$ python3 -q
>>> import numpy as np
>>> np.set_printoptions(suppress=True, linewidth=100)
>>> rd = lambda a: np.round(a, 2) + 0
>>> M = np.loadtxt("a.csv", delimiter=",")
>>> print(M)
[[ 2.  2.  5. -1. -4. -2.  5.  0.  5.  3. -3.  0.  2. -3.]
 [ 3. -4.  0.  2. -4.  2.  6. -3. -1.  0.  6. -1. -2.  5.]
 [ 1.  0.  0.  3.  0.  2.  6. -3. -1. -3.  4.  0.  0.  2.]
 [ 1.  1. -3. -4. -1. -3. -3.  5.  2. -2.  1. -4.  0. -4.]
 [ 4. -6.  0. -1. -2.  4.  0.  2.  0.  5.  1. -1.  1. -2.]
 [ 7. -4.  0. -1. -3.  7.  2.  1.  3.  1.  6. -2. -1. -6.]
 [ 4. -4.  3. -5. -1. -6. -4.  8. -2.  5. -5. -1.  8. -5.]
 [ 1.  1.  5.  1. -2. -1.  2.  0.  2.  1. -1.  1.  3. -1.]
 [-1.  1. -2. -4. -1. -2.  5. -6.  0.  1.  2.  1. -2.  1.]
 [-4. -1. -3.  3. -5.  6.  4. -6.  5.  3.  4. -7. -5.  4.]
 [ 1.  2. -2. -2. -2.  1. -1.  0.  3. -3.  3. -2. -2. -3.]
 [-3.  2.  0.  3.  3.  0. -3.  0.  4.  0. -1. -3.  2. -3.]
 [-1.  1.  0. -3.  3. -3. -1. -2.  0.  1.  0.  3.  1. -2.]
 [ 0.  0.  0.  0.  0.  0.  0.  0.  0.  0.  0.  0.  0.  0.]
 [ 2. -2.  1.  0.  1.  0.  1.  2. -3.  0.  2. -1.  0.  0.]
 [ 3. -3.  1. -5. -4.  2.  2.  0.  5. 11.  0.  5.  2. -2.]
 [ 2. -6.  1. -1. -6.  5.  3.  1.  1.  8.  4. -3. -3.  5.]
 [ 0.  1.  2. -7. -2. -6. -4.  1.  1.  6. -5.  6.  6. -4.]
 [ 3.  0.  2.  0. -2.  3.  6. -3.  1.  1.  2.  0. -3. -1.]
 [-1. -1.  2. -2. -9.  1.  3. -1.  6.  7. -2. -3. -2.  2.]
 [-2. -1. -4. -2. -4.  4. -2. -7.  6.  1.  8. -6. -9. -2.]
 [ 1.  3. -2. -2. -1. -1. -1.  2.  5. -3.  1. -2.  0. -5.]
 [ 2. -2.  0.  1. -5.  7.  1.  0.  6.  2.  7. -2. -2.  1.]
 [ 2. -1.  2. -2.  7. -4.  0.  0.  0.  0.  0.  1.  4. -6.]
 [ 2. -2. -1. -1. -3. -1.  2. -1.  0.  0.  1. -2. -4.  0.]
 [ 0.  0.  0.  0.  0.  0.  0.  0.  0.  0.  0.  0.  0.  0.]
 [ 0. -1.  2. -5. -6. -4.  0.  2.  0.  5. -3. -3.  0.  1.]
 [ 6. -5.  2.  1.  1.  2.  3.  2. -2.  2.  3.  2.  7. -1.]
 [ 1. -2.  1.  3. -2.  5.  4. -1.  3.  2.  3. -1. -2.  1.]
 [-3.  1.  0.  3.  2.  2. -3. -2.  2.  0.  1. -3.  0. -1.]
 [-1.  1. -1.  0.  1.  0. -5.  2.  3.  3. -3.  0.  4. -5.]
 [-2.  2.  1. -5. -4. -5.  4. -5.  2.  3. -1.  1.  1.  1.]
 [ 1. -2.  1. -6. -3. -6. -5.  0. -2.  4. -2.  5.  3. -2.]
 [ 2.  2.  3.  5.  2.  6.  0. -1.  7. -2.  7. -2.  2. -5.]]
>>> # row 25 repeats row 13
>>> W2 = M[[7, 2]].astype(float)
>>> for _ in range(4):
...     idx = np.linalg.norm(M[:, None] - W2, axis=-1).argmin(axis=1)
...     W2 = np.array([M[idx == j].mean(axis=0) for j in range(2)])
... 
>>> print(idx)
[0 1 1 0 0 1 0 0 1 1 0 0 0 0 0 0 1 0 1 1 1 0 1 0 1 0 0 0 1 0 0 0 0 1]
>>> print(np.abs(W2[1] - W2[0]).argmax())
5
>>> print(np.bincount(idx))
[21 13]
>>> Xc = (M - M.mean(axis=0)) / M.std(axis=0)
>>> print(np.argwhere(np.abs(Xc) > 2))
[[ 0  2]
 [ 1 13]
 [ 4  1]
 [ 5  0]
 [ 6  7]
 [ 6 12]
 [ 7  2]
 [ 9  0]
 [ 9 11]
 [15  9]
 [15 11]
 [16  1]
 [16 13]
 [17  3]
 [17 11]
 [19  4]
 [20  2]
 [20  7]
 [20 10]
 [20 12]
 [23  4]
 [27  0]
 [27 12]
 [32 11]
 [33  3]]
>>> coef = np.linalg.lstsq(np.delete(Xc, 5, axis=1), Xc[:, 5])[0]
>>> print(rd(1 - np.var(Xc[:, 5] - np.delete(Xc, 5, axis=1) @ coef)))
0.96
>>> J = np.load("m.npy")
>>> print(rd(J))
[[-1.24  0.24 -0.15 -0.02 -0.24 -0.32 -1.3   0.5  -0.09]
 [ 0.24 -0.32 -0.24 -0.7   0.   -0.78  0.59  0.22 -0.84]
 [-0.15 -0.24 -1.64  0.12 -0.15  0.57  0.17 -0.34  0.56]
 [-0.02 -0.7   0.12 -1.67 -0.08  0.35 -0.31  0.1   0.5 ]
 [-0.24  0.   -0.15 -0.08 -0.68  0.56  0.17 -0.44 -0.32]
 [-0.32 -0.78  0.57  0.35  0.56 -0.45  0.06 -0.67  1.1 ]
 [-1.3   0.59  0.17 -0.31  0.17  0.06  1.11 -0.33 -0.05]
 [ 0.5   0.22 -0.34  0.1  -0.44 -0.67 -0.33 -0.53  0.11]
 [-0.09 -0.84  0.56  0.5  -0.32  1.1  -0.05  0.11 -0.57]]
>>> left, sv, VT = np.linalg.svd(J)
>>> evecs = VT[:(sv > 1e-8).sum()]
>>> rng = np.random.default_rng(15286)
>>> x = J[6] + -2 * J[0] + rng.integers(2) * np.eye(9)[0]
>>> print(rd(x))
[ 1.18  0.12  0.48 -0.26  0.65  0.7   3.7  -1.33  0.13]
>>> print(np.linalg.matrix_rank(np.vstack([J, x])))
8
>>> print(rd(np.diag(evecs.T @ evecs)))
[1.   0.99 0.99 0.98 0.61 0.97 0.9  0.72 0.83]
>>> print(np.allclose(evecs.T @ evecs @ x, x))
True
>>> print(rd(np.linalg.norm(x - evecs.T @ evecs @ x)))
0.0
>>> ev, evecs = np.linalg.eigh(J)
>>> print(rd(evecs @ np.diag(ev) @ evecs.T))
[[-1.24  0.24 -0.15 -0.02 -0.24 -0.32 -1.3   0.5  -0.09]
 [ 0.24 -0.32 -0.24 -0.7   0.   -0.78  0.59  0.22 -0.84]
 [-0.15 -0.24 -1.64  0.12 -0.15  0.57  0.17 -0.34  0.56]
 [-0.02 -0.7   0.12 -1.67 -0.08  0.35 -0.31  0.1   0.5 ]
 [-0.24  0.   -0.15 -0.08 -0.68  0.56  0.17 -0.44 -0.32]
 [-0.32 -0.78  0.57  0.35  0.56 -0.45  0.06 -0.67  1.1 ]
 [-1.3   0.59  0.17 -0.31  0.17  0.06  1.11 -0.33 -0.05]
 [ 0.5   0.22 -0.34  0.1  -0.44 -0.67 -0.33 -0.53  0.11]
 [-0.09 -0.84  0.56  0.5  -0.32  1.1  -0.05  0.11 -0.57]]
>>> print(rd(np.linalg.svd(J, compute_uv=False)))
[2. 2. 2. 2. 2. 2. 1. 1. 0.]
>>> print(rd(ev.sum()), rd(np.trace(J)))
-6.0 -6.0
>>> print(rd(np.linalg.eigvalsh(J + 2 * np.eye(9))))
[0. 0. 0. 0. 1. 1. 2. 4. 4.]
>>> print((ev > 1e-8).sum(), (ev < -1e-8).sum())
2 6
>>> print(rd(ev))
[-2. -2. -2. -2. -1. -1.  0.  2.  2.]
>>> print(rd(evecs.T @ evecs))
[[1. 0. 0. 0. 0. 0. 0. 0. 0.]
 [0. 1. 0. 0. 0. 0. 0. 0. 0.]
 [0. 0. 1. 0. 0. 0. 0. 0. 0.]
 [0. 0. 0. 1. 0. 0. 0. 0. 0.]
 [0. 0. 0. 0. 1. 0. 0. 0. 0.]
 [0. 0. 0. 0. 0. 1. 0. 0. 0.]
 [0. 0. 0. 0. 0. 0. 1. 0. 0.]
 [0. 0. 0. 0. 0. 0. 0. 1. 0.]
 [0. 0. 0. 0. 0. 0. 0. 0. 1.]]
>>> Y = J + rng.integers(-2, 3, (9, 8)) @ rng.integers(-2, 3, (8, 9))
>>> print(rd(Y))
[[ -9.24  -5.76   3.85  -0.02   1.76  -6.32   4.7    7.5    1.91]
 [  6.24  -7.32   5.76   3.3    4.     4.22  -3.41   2.22  -8.84]
 [ -0.15  -5.24  -5.64   6.12   6.85   3.57  -4.83   5.66  -2.44]
 [ -3.02  -5.7    6.12   8.33  17.92   2.35  -9.31   8.1  -11.5 ]
 [ -2.24  -4.    -2.15   3.92   1.32  -5.44   7.17   3.56  -1.32]
 [ -0.32  -8.78  -0.43  -3.65   0.56  -2.45   1.06   0.33   2.1 ]
 [  0.7    0.59   8.17  -8.31   2.17   0.06  -3.89  -3.33  -3.05]
 [ -6.5   -0.78   2.66  14.1   11.56   0.33  -3.33   7.47  -6.89]
 [  6.91   1.16   2.56  -1.5   -7.32   8.1   -2.05  -2.89   0.43]]
>>> print(np.linalg.matrix_rank(Y - J, tol=1e-8))
8
>>> print(rd(Y - J))
[[ -8.  -6.   4.   0.   2.  -6.   6.   7.   2.]
 [  6.  -7.   6.   4.   4.   5.  -4.   2.  -8.]
 [  0.  -5.  -4.   6.   7.   3.  -5.   6.  -3.]
 [ -3.  -5.   6.  10.  18.   2.  -9.   8. -12.]
 [ -2.  -4.  -2.   4.   2.  -6.   7.   4.  -1.]
 [  0.  -8.  -1.  -4.   0.  -2.   1.   1.   1.]
 [  2.   0.   8.  -8.   2.   0.  -5.  -3.  -3.]
 [ -7.  -1.   3.  14.  12.   1.  -3.   8.  -7.]
 [  7.   2.   2.  -2.  -7.   7.  -2.  -3.   1.]]
>>> print(np.allclose(J @ J.T, J.T @ J))
True
>>> print(rd((J + J.T) / 2))
[[-1.24  0.24 -0.15 -0.02 -0.24 -0.32 -1.3   0.5  -0.09]
 [ 0.24 -0.32 -0.24 -0.7   0.   -0.78  0.59  0.22 -0.84]
 [-0.15 -0.24 -1.64  0.12 -0.15  0.57  0.17 -0.34  0.56]
 [-0.02 -0.7   0.12 -1.67 -0.08  0.35 -0.31  0.1   0.5 ]
 [-0.24  0.   -0.15 -0.08 -0.68  0.56  0.17 -0.44 -0.32]
 [-0.32 -0.78  0.57  0.35  0.56 -0.45  0.06 -0.67  1.1 ]
 [-1.3   0.59  0.17 -0.31  0.17  0.06  1.11 -0.33 -0.05]
 [ 0.5   0.22 -0.34  0.1  -0.44 -0.67 -0.33 -0.53  0.11]
 [-0.09 -0.84  0.56  0.5  -0.32  1.1  -0.05  0.11 -0.57]]
>>> print(np.allclose(J, J.T))
True
>>> m1 = np.load("mat.npy")
>>> print(m1)
[[ 17   2  -2  -3   1   3]
 [ -2 -17  -2  -1   0  -1]
 [  2   2 -43  -1   2   2]
 [ -2  -2  -1 -18   0   0]
 [  3  -2   1   2  38  -3]
 [ -3   0  -2   0   3  37]]
>>> idx = rng.permutation(6)
>>> print(idx)
[0 3 5 4 1 2]
>>> Y = m1[idx][:, idx]
>>> print(np.allclose(Y, m1))
False
>>> f, v = m1[1], m1[0]
>>> print(f @ f)
299
>>> print(f @ v)
-64
>>> p = (f @ v) / (f @ f) * f
>>> print(rd(np.linalg.norm(f + v) ** 2 + np.linalg.norm(f - v) ** 2))
1230.0
>>> print(rd(v - p))
[16.57 -1.64 -2.43 -3.21  1.    2.79]
>>> print(rd((v - p) @ f))
0.0
>>> print(np.allclose(m1, m1.T))
False
>>> print((m1 + m1.T) / 2)
[[ 17.    0.    0.   -2.5   2.    0. ]
 [  0.  -17.    0.   -1.5  -1.   -0.5]
 [  0.    0.  -43.   -1.    1.5   0. ]
 [ -2.5  -1.5  -1.  -18.    1.    0. ]
 [  2.   -1.    1.5   1.   38.    0. ]
 [  0.   -0.5   0.    0.    0.   37. ]]
>>> print(np.allclose(m1 @ m1.T, m1.T @ m1))
False
>>> print(rd(np.abs(np.linalg.eigvals(m1)).max()))
42.79
>>> print(rd(np.sort(np.abs(np.linalg.eigvals(m1)))))
[16.   17.37 19.16 37.38 37.38 42.79]
>>> print((m1 - m1.T) / 2)
[[ 0.   2.  -2.  -0.5 -1.   3. ]
 [-2.   0.  -2.   0.5  1.  -0.5]
 [ 2.   2.   0.   0.   0.5  2. ]
 [ 0.5 -0.5  0.   0.  -1.   0. ]
 [ 1.  -1.  -0.5  1.   0.  -3. ]
 [-3.   0.5 -2.   0.   3.   0. ]]
>>> mat = np.array([[0, 0, 0, 1, 0, 0, 0],
...     [0, 0, 0, 0, 0, 1, 0],
...     [0, 0, 0, 0, 0, 0, 1],
...     [0, 0, 1, 0, 0, 0, 0],
...     [0, 0, 0, 0, 1, 0, 0],
...     [1, 0, 0, 0, 0, 0, 0],
...     [0, 1, 0, 0, 0, 0, 0]])
>>> # columns are unit length and at right angles
>>> print(mat[:, 3] @ mat[:, 0])
0
>>> f = np.array([1, 3])
>>> print(np.convolve(M[6], f))
[  4.   8.  -9.   4. -16.  -9. -22.  -4.  22.  -1.  10. -16.   5.  19. -15.]
>>> print(np.correlate(M[6], M[31], "full"))
[  4.   0.   3. -10.  13. -19. -25.  26. -56.  36. -68.  80.  17.   8.  99. -70.  72. -85. -27.
  79. -46.   7. -41.  41.  13. -26.  10.]
>>> print(np.cross(M[6, :3], M[31, :3]))
[-10. -10.   0.]
>>> print(rd(np.linalg.det(mat)))
-1.0
>>> print(mat @ mat)
[[0 0 1 0 0 0 0]
 [1 0 0 0 0 0 0]
 [0 1 0 0 0 0 0]
 [0 0 0 0 0 0 1]
 [0 0 0 0 1 0 0]
 [0 0 0 1 0 0 0]
 [0 0 0 0 0 1 0]]
>>> print((mat - mat.T) / 2)
[[ 0.   0.   0.   0.5  0.  -0.5  0. ]
 [ 0.   0.   0.   0.   0.   0.5 -0.5]
 [ 0.   0.   0.  -0.5  0.   0.   0.5]
 [-0.5  0.   0.5  0.   0.   0.   0. ]
 [ 0.   0.   0.   0.   0.   0.   0. ]
 [ 0.5 -0.5  0.   0.   0.   0.   0. ]
 [ 0.   0.5 -0.5  0.   0.   0.   0. ]]
>>> print(np.linalg.matrix_power(mat, 2))
[[0 0 1 0 0 0 0]
 [1 0 0 0 0 0 0]
 [0 1 0 0 0 0 0]
 [0 0 0 0 0 0 1]
 [0 0 0 0 1 0 0]
 [0 0 0 1 0 0 0]
 [0 0 0 0 0 1 0]]
>>> A = np.load("layer0.npy")
>>> print(rd(A))
[[ 1.    0.    0.    0.    0.    0.    0.  ]
 [ 0.    0.5  -0.87  0.    0.    0.    0.  ]
 [ 0.    0.87  0.5   0.    0.    0.    0.  ]
 [ 0.    0.    0.    1.    0.    0.    0.  ]
 [ 0.    0.    0.    0.    1.    0.    0.  ]
 [ 0.    0.    0.    0.    0.    1.    0.  ]
 [ 0.    0.    0.    0.    0.    0.    1.  ]]
>>> # 6 blocks once reordered
>>> x = np.array([4, 8, 5, 9, 7, 0, 5])
>>> a = np.maximum(A @ x, 0)
>>> print(rd(np.maximum(A @ (3 * x), 0)))
[12.    0.   28.28 27.   21.    0.   15.  ]
>>> print(rd(a))
[4.   0.   9.43 9.   7.   0.   5.  ]
>>> f = np.array([2, 0, 2, 2, 3, 0, 3])
>>> Y = A + np.outer(f, np.eye(7)[1])
>>> print(rd(np.linalg.det(Y) / np.linalg.det(A)), rd(1 + np.linalg.solve(A, f)[1]))
2.73 2.73
>>> print(np.linalg.matrix_rank(np.linalg.inv(Y) - np.linalg.inv(A), tol=1e-8))
1
>>> print(np.linalg.matrix_rank(Y - A))
1
>>> arr = np.array([[-3.07, 5.16, 3.37],
...     [-3.66, -1.75, -2.82],
...     [-1.15, -4.15, -1.74],
...     [-3.26, -5.09, 0.31],
...     [1.59, 3.27, 3.47],
...     [1.28, 2.99, 2.22],
...     [7.85, -3.76, -5.92],
...     [2.22, -2.29, -0.58],
...     [-2.33, -4.78, 2.26],
...     [-4.92, -2.79, 2.01],
...     [2.58, -0.5, 0.44],
...     [-3.74, 0.17, 2.7],
...     [3.96, -1.05, -3.53],
...     [0.27, 10.3, 2.85],
...     [2.25, 10.76, 2.69],
...     [1.74, -6.5, -2.97],
...     [2.21, -4.63, -0.42]])
>>> print(arr)
[[-3.07  5.16  3.37]
 [-3.66 -1.75 -2.82]
 [-1.15 -4.15 -1.74]
 [-3.26 -5.09  0.31]
 [ 1.59  3.27  3.47]
 [ 1.28  2.99  2.22]
 [ 7.85 -3.76 -5.92]
 [ 2.22 -2.29 -0.58]
 [-2.33 -4.78  2.26]
 [-4.92 -2.79  2.01]
 [ 2.58 -0.5   0.44]
 [-3.74  0.17  2.7 ]
 [ 3.96 -1.05 -3.53]
 [ 0.27 10.3   2.85]
 [ 2.25 10.76  2.69]
 [ 1.74 -6.5  -2.97]
 [ 2.21 -4.63 -0.42]]
>>> Y = arr / np.sqrt((arr ** 2).mean(axis=1, keepdims=True))
>>> print(np.linalg.matrix_rank(Y) == np.linalg.matrix_rank(arr))
True
>>> print(np.linalg.matrix_rank(arr - arr.mean(axis=1, keepdims=True)))
2
